$ python -q
>>> import numpy as np
>>> import numpy.linalg as la
>>> np.set_printoptions(suppress=True, linewidth=120)
>>> B = np.array([[1, 1], [1, -1]])
>>> rng = np.random.default_rng(6196)
>>> E = np.kron(B, np.kron(B, B))[rng.permutation(8)][:2]
>>> E
array([[ 1, -1,  1, -1,  1, -1,  1, -1],
       [ 1,  1, -1, -1,  1,  1, -1, -1]])
>>> # column 4 repeats column 0
>>> t = np.radians(45)
>>> R = np.eye(8)
>>> R[1, 1] = R[6, 6] = np.cos(t)
>>> R[1, 6], R[6, 1] = -np.sin(t), np.sin(t)
>>> R.round(3)
array([[ 1.   ,  0.   ,  0.   ,  0.   ,  0.   ,  0.   ,  0.   ,  0.   ],
       [ 0.   ,  0.707,  0.   ,  0.   ,  0.   ,  0.   , -0.707,  0.   ],
       [ 0.   ,  0.   ,  1.   ,  0.   ,  0.   ,  0.   ,  0.   ,  0.   ],
       [ 0.   ,  0.   ,  0.   ,  1.   ,  0.   ,  0.   ,  0.   ,  0.   ],
       [ 0.   ,  0.   ,  0.   ,  0.   ,  1.   ,  0.   ,  0.   ,  0.   ],
       [ 0.   ,  0.   ,  0.   ,  0.   ,  0.   ,  1.   ,  0.   ,  0.   ],
       [ 0.   ,  0.707,  0.   ,  0.   ,  0.   ,  0.   ,  0.707,  0.   ],
       [ 0.   ,  0.   ,  0.   ,  0.   ,  0.   ,  0.   ,  0.   ,  1.   ]])
>>> B = E @ R.T
>>> np.allclose(la.norm(E, axis=1), la.norm(B, axis=1))
True
>>> np.round(la.svd(E, compute_uv=False), 3), np.round(la.svd(B, compute_uv=False), 3)
(array([2.828, 2.828]), array([2.828, 2.828]))
>>> np.round(la.det(R), 3), round(float(np.trace(R)), 3)
(np.float64(1.0), 7.414)
>>> np.round(np.abs(B - E).max(axis=0), 3)
array([0.   , 0.414, 0.   , 0.   , 0.   , 0.   , 1.   , 0.   ])
>>> B = E + rng.integers(-2, 3, (2, 1)) @ rng.integers(-2, 3, (1, 8))
>>> B
array([[-1,  1,  0, -3,  2, -1, -1, -1],
       [ 3, -1,  0,  1,  0,  1,  1, -1]])
>>> np.round(la.svd(B - E, compute_uv=False), 3) + 0
array([6., 0.])
>>> T = np.stack([E, 5 * E, E[::-1]])
>>> T.sum(axis=0)
array([[ 7, -5,  5, -7,  7, -5,  5, -7],
       [ 7,  5, -5, -7,  7,  5, -5, -7]])
>>> la.matrix_rank(T.reshape(3, -1))
np.int64(2)
>>> (T @ E.T).shape
(3, 2, 2)
>>> la.matrix_rank(T)
array([2, 2, 2])
>>> mat = np.load("run10.npy")
>>> mat
array([[0, 1, 1, 0],
       [1, 0, 1, 0],
       [1, 1, 0, 0],
       [0, 0, 0, 0]])
>>> # rows and columns are dependent
>>> mat.sum(axis=0)
array([2, 2, 2, 0])
>>> Lm = np.diag(mat.sum(axis=1)) - mat
>>> la.matrix_rank(Lm)
np.int64(2)
>>> (la.eigvalsh(Lm) < 1e-8).sum()
np.int64(2)
>>> np.round(la.eigvalsh(Lm), 3) + 0
array([0., 0., 3., 3.])
>>> round(la.det(Lm[1:, 1:]))
0
>>> M = np.loadtxt("sample17.csv", delimiter=",")
>>> M
array([[0.6  , 0.4  ],
       [0.333, 0.667]])
>>> np.round(np.sort(np.abs(la.eigvals(M)))[::-1], 3)
array([1.   , 0.267])
>>> pr = np.eye(2)[0]
>>> for _ in range(7):
...     pr = pr @ M
...     print(pr.round(3))
... 
[0.6 0.4]
[0.493 0.507]
[0.465 0.535]
[0.457 0.543]
[0.455 0.545]
[0.454 0.546]
[0.454 0.546]
>>> vals, V = la.eig(M)
>>> np.round(M @ V[:, 0] - vals[0] * V[:, 0], 3) + 0
array([0., 0.])
>>> feats = np.load("block17.npy")
>>> feats
array([[2, 9],
       [0, 4]])
>>> # column 1 dominates
>>> hat = np.triu(np.array([[-3, -3], [3, 3]]), 1) + np.eye(2)
>>> B = hat @ feats @ la.inv(hat)
>>> la.matrix_rank(B)
np.int64(2)
>>> np.round(np.sort(np.abs(la.eigvals(feats))), 3)
array([2., 4.])
>>> np.allclose(feats @ feats.T, feats.T @ feats)
False
>>> np.trace(feats)
np.int64(6)
>>> np.allclose(feats, feats.T)
False
>>> (feats + feats.T) / 2
array([[2. , 4.5],
       [4.5, 4. ]])
>>> f = np.array([5, -2])
>>> B = feats + np.outer(f, np.eye(2)[1])
>>> la.matrix_rank(B - feats)
np.int64(1)
>>> np.argsort(-la.norm(feats, axis=0).round(6), kind="stable")[:3]
array([1, 0])
>>> la.matrix_rank(feats, rtol=0.1)
np.int64(1)
>>> la.cond(feats) > 100
np.False_
>>> np.round(np.abs(la.svd(feats)[2][-1]), 3)
array([0.983, 0.184])
>>> round(np.log10(la.cond(feats)))
1
>>> np.round(la.eigvals(feats).sum().real, 3)
np.float64(6.0)
>>> B = np.array([[1, 1], [1, -1]])
>>> arr = np.kron(B, np.kron(B, B))[rng.permutation(8)][:3]
>>> arr
array([[ 1, -1, -1,  1,  1, -1, -1,  1],
       [ 1, -1,  1, -1,  1, -1,  1, -1],
       [ 1,  1, -1, -1,  1,  1, -1, -1]])
>>> # column 4 repeats column 0
>>> W = np.array([[4, 5, 1, -6],
...     [7, 5, -6, -5],
...     [6, 9, 5, 4],
...     [-1, 2, -1, 8],
...     [-9, 6, 4, 3],
...     [-8, -2, -7, 6],
...     [-3, 9, -7, -8],
...     [7, 8, 7, 0]])
>>> coef = np.array([3, 1, 0, 0])
>>> act = np.maximum(arr @ W + coef, 0)
>>> la.matrix_rank(act)
np.int64(2)
>>> act
array([[ 2,  1, 26,  8],
       [ 0, 17, 10,  0],
       [ 0,  0,  0,  0]])
>>> (act > 0).astype(int)
array([[1, 1, 1, 1],
       [0, 1, 1, 0],
       [0, 0, 0, 0]])
>>> basis = np.array([[2, 1, -1], [-2, 1, 0], [3, 3, 1], [2, -3, -2]])
>>> (act @ basis).round(6).argmax(axis=1)
array([0, 1, 0])
>>> act @ basis
array([[96, 57,  8],
       [-4, 47, 10],
       [ 0,  0,  0]])
>>> left, sigma, VT = la.svd(arr, full_matrices=False)
>>> np.round(sigma / sigma[0], 3)
array([1., 1., 1.])
>>> np.round(left.T @ arr @ VT.T, 3) + 0
array([[2.828, 0.   , 0.   ],
       [0.   , 2.828, 0.   ],
       [0.   , 0.   , 2.828]])
>>> np.allclose(left * sigma @ VT, arr)
True
>>> X = np.loadtxt("layer9.csv", delimiter=",")
>>> X
array([[1.  , 0.  , 0.  ],
       [0.  , 0.5 , 0.5 ],
       [0.25, 0.25, 0.5 ]])
>>> # a transition matrix
>>> hat = np.triu(np.array([[-1, 0, -2], [-2, 0, 2], [2, -1, -1]]), 1) + np.eye(3)
>>> B = hat @ X @ la.inv(hat)
>>> hat @ X - X @ hat
array([[-0.5, -0.5,  1. ],
       [ 0.5,  0.5,  0. ],
       [ 0. ,  0. ,  0. ]])
>>> Q, _ = la.qr(np.array([[-1.0], [-0.7], [-1.4]]))
>>> m1 = Q @ Q.T
>>> m1.round(3)
array([[0.29 , 0.203, 0.406],
       [0.203, 0.142, 0.284],
       [0.406, 0.284, 0.568]])
>>> # applying it twice changes nothing
>>> x = np.array([0, 1, 5])
>>> h1 = np.maximum(m1 @ x, 0)
>>> np.round(m1.T @ h1, 3)
array([2.232, 1.562, 3.125])
>>> np.flatnonzero(h1 > 1e-9)
array([0, 1, 2])
>>> np.round(np.maximum(m1 @ x, 0) - np.maximum(-m1 @ x, 0), 3)
array([2.232, 1.562, 3.125])
>>> hat = np.triu(np.array([[2, 2, 0], [2, 0, 3], [1, 1, 0]]), 1) + np.eye(3)
>>> B = hat @ m1 @ la.inv(hat)
>>> np.round(np.poly(B), 3) + 0
array([ 1., -1.,  0.,  0.])
>>> round(float(np.trace(B)), 3), np.round(np.trace(m1), 3)
(1.0, np.float64(1.0))
>>> la.matrix_rank(B)
np.int64(1)
>>> B.round(3)
array([[ 0.696, -0.904,  3.687],
       [ 1.42 , -1.846,  7.528],
       [ 0.406, -0.528,  2.151]])
>>> round(la.det(B), 3)
np.float64(-0.0)
>>> r = la.matrix_rank(m1)
>>> r
np.int64(1)
>>> null = la.svd(m1)[2][r:].T
>>> la.matrix_rank(m1.T @ m1), la.matrix_rank(m1 @ m1.T)
(np.int64(1), np.int64(1))
>>> [int(la.matrix_rank(np.delete(m1, i, axis=0))) for i in range(3)]
[1, 1, 1]
>>> np.round(m1 @ null, 3) + 0
array([[0., 0.],
       [0., 0.],
       [0., 0.]])
>>> null.shape
(3, 2)
>>> labels = rng.permutation(3)
>>> labels
array([1, 2, 0])
>>> B = m1[labels][:, labels]
>>> B.round(3)
array([[0.142, 0.284, 0.203],
       [0.284, 0.568, 0.406],
       [0.203, 0.406, 0.29 ]])
>>> np.round(np.sort(np.abs(la.eigvals(B))), 3) + 0
array([0., 0., 1.])
>>> W0 = np.array([[2, -1, -1, 3], [-1, 0, -2, 1], [-1, -2, -2, 1], [3, 1, 1, 4]])
>>> # symmetric
>>> x = np.array([-3, -3, -2])
>>> np.round(np.eye(3) - m1, 3)
array([[ 0.71 , -0.203, -0.406],
       [-0.203,  0.858, -0.284],
       [-0.406, -0.284,  0.432]])
>>> round(np.trace(m1), 3)
np.float64(1.0)
>>> np.round((x - m1 @ x) @ (m1 @ x), 3)
np.float64(-0.0)
>>> x = np.array([6, 5, -6, 5])
>>> rhs = W0 @ x
>>> coef, lr = np.zeros(4), 1 / la.norm(W0, 2) ** 2
>>> for i in range(3):
...     coef -= lr * W0.T @ (W0 @ coef - rhs)
...     if i % 1 == 0: print(i, round(la.norm(W0 @ coef - rhs), 3))
... 
0 8.106
1 7.361
2 6.902
>>> np.round(la.cond(W0), 3)
np.float64(11.725)
>>> B = W0 + rng.integers(-2, 3, (4, 2)) @ rng.integers(-2, 3, (2, 4))
>>> B
array([[ 8, -3,  0, -1],
       [ 1, -1, -2,  0],
       [-1, -1, -1,  0],
       [11, -1,  3, -2]])
>>> np.round(la.svd(B - W0, compute_uv=False), 3) + 0
array([13.05 ,  1.923,  0.   ,  0.   ])
>>> B - W0
array([[ 6, -2,  1, -4],
       [ 2, -1,  0, -1],
       [ 0,  1,  1, -1],
       [ 8, -2,  2, -6]])
>>> la.matrix_rank(B - W0, tol=1e-8)
np.int64(2)
>>> B = la.inv(W0)
>>> np.round(W0 @ B, 3) + 0
array([[1., 0., 0., 0.],
       [0., 1., 0., 0.],
       [0., 0., 1., 0.],
       [0., 0., 0., 1.]])
>>> (np.abs(B) > 1e-9).astype(int)
array([[1, 0, 1, 1],
       [0, 1, 1, 0],
       [1, 1, 1, 1],
       [1, 0, 1, 1]])
>>> np.allclose(B, W0.T)
False
>>> vals, V = la.eigh(W0)
>>> np.unique(vals.round(6) + 0, return_counts=True)[1]
array([1, 1, 1, 1])
>>> np.round(la.eigvalsh(W0 + -2 * np.eye(4)), 3)
array([-6.175, -1.473, -0.527,  4.175])
>>> np.round(V.T @ V, 3) + 0
array([[1., 0., 0., 0.],
       [0., 1., 0., 0.],
       [0., 0., 1., 0.],
       [0., 0., 0., 1.]])
>>> vals.round(3)
array([-4.175,  0.527,  1.473,  6.175])
>>> round(vals.sum(), 3), np.trace(W0)
(np.float64(4.0), np.int64(4))
>>> np.round(V @ np.diag(vals) @ V.T, 3) + 0
array([[ 2., -1., -1.,  3.],
       [-1.,  0., -2.,  1.],
       [-1., -2., -2.,  1.],
       [ 3.,  1.,  1.,  4.]])
>>> np.abs(V[:, -1]).round(6).argmax()
np.int64(3)
